% python3 -q
>>> import numpy as np
>>> from numpy import linalg as LA
>>> np.set_printoptions(precision=3, suppress=True, linewidth=120, sign=" ")
>>> A = np.loadtxt("x.csv", delimiter=",")
>>> A
array([[ 3.,  0.,  0.,  0.],
       [ 0., 12.,  9., -3.],
       [ 0.,  9., 12., -3.],
       [ 0., -3., -3.,  4.]])
>>> r0, r1 = A[2], A[3]
>>> r0 @ r0
np.float64(234.0)
>>> r0 @ r1
np.float64(-75.0)
>>> pr = (r0 @ r1) / (r0 @ r0) * r0
>>> r1 - pr
array([ 0.   , -0.115,  0.846,  3.038])
>>> round(LA.norm(r0 + r1) ** 2 + LA.norm(r0 - r1) ** 2, 3)
np.float64(536.0)
>>> print(round(float((r1 - pr) @ r0), 3))
0.0
>>> x = np.array([-1, 2, 3, 0])
>>> A @ np.eye(4)[2]
array([ 0.,  9., 12., -3.])
>>> print(np.einsum("ij,j->i", A, x))
[ -3.  51.  54. -15.]
>>> print(A @ (2 * x))
[ -6. 102. 108. -30.]
>>> LA.norm(A @ x) <= LA.norm(A, 2) * LA.norm(x) + 1e-9
np.True_
>>> (A @ x).argmax()
np.int64(2)
>>> arr = np.loadtxt("a.csv", delimiter=",")
>>> arr
array([[-0.088, -0.957, -0.276,  0.029],
       [ 0.221, -0.247,  0.722, -0.608],
       [ 0.   ,  0.151, -0.606, -0.781],
       [ 0.971, -0.031, -0.189,  0.141]])
>>> print(LA.pinv(arr))
[[-0.088  0.221  0.     0.971]
 [-0.957 -0.247  0.151 -0.031]
 [-0.276  0.722 -0.606 -0.189]
 [ 0.029 -0.608 -0.781  0.141]]
>>> round(float(arr[:, 1] @ arr[:, 2]), 3)
0.0
>>> w1 = np.array([[2, 0, 2], [0, 2, 0], [0, -1, -1], [-2, 2, -2]])
>>> coef = np.array([-1, 2, 1])
>>> H = np.maximum(arr @ w1 + coef, 0)
>>> (H > 0).mean(axis=0)
array([ 0.75,  0.75,  1.  ])
>>> (H > 0).astype(int)
array([[ 0,  1,  1],
       [ 1,  0,  1],
       [ 1,  1,  1],
       [ 1,  1,  1]])
>>> Z = np.array([[0, 2], [2, 3], [3, 3]])
>>> H @ Z
array([[  3.963,   4.384],
       [  5.805,   7.119],
       [ 12.195,  14.665],
       [ 13.369,  17.1  ]])
>>> w1 @ Z
array([[ 6, 10],
       [ 4,  6],
       [-5, -6],
       [-2, -4]])
>>> M = np.load("layer5.npy")
>>> M
array([[ 0, -1,  1,  0, -1],
       [-2,  3, -2, -1, -3],
       [-2,  2, -3, -2, -3],
       [-2,  3,  0,  2,  0]])
>>> x = np.array([-2, 1, -3, -2, 2])
>>> h = np.maximum(M @ x, 0)
>>> print(M.T @ h)
[-50  62 -57 -29 -66]
>>> print(np.flatnonzero(h > 1e-9))
[ 1  2  3]
>>> np.tanh(M @ x)
array([-1.   ,  1.   ,  1.   ,  0.995])
>>> r0, r1 = M[0], M[3]
>>> r0 @ r0
np.int64(3)
>>> print(r0 @ r1)
-3
>>> pr = (r0 @ r1) / (r0 @ r0) * r0
>>> LA.matrix_rank(np.outer(r0, r1))
np.int64(1)
>>> print(np.outer(r0, r1))
[[ 0  0  0  0  0]
 [ 2 -3  0 -2  0]
 [-2  3  0  2  0]
 [ 0  0  0  0  0]
 [ 2 -3  0 -2  0]]
>>> pr
array([-0.,  1., -1., -0.,  1.])
>>> r1 - pr
array([-2.,  2.,  1.,  2., -1.])
>>> M.sum(axis=1)
array([-1, -5, -8,  3])
>>> LA.rank(M)
Traceback (most recent call last):
  File "<python-input-46>", line 1, in <module>
    LA.rank(M)
    ^^^^^^^
AttributeError: module 'numpy.linalg' has no attribute 'rank'
>>> print(LA.matrix_rank(M))
4
>>> LA.svd(M, compute_uv=False)
array([ 7.692,  3.872,  1.606,  0.504])
>>> print(np.count_nonzero(M))
16
>>> M.shape
(4, 5)
>>> round(float(LA.norm(M)), 3)
8.775
>>> print(np.diff(M, axis=0))
[[-2  4 -3 -1 -2]
 [ 0 -1 -1 -1  0]
 [ 0  1  3  4  3]]
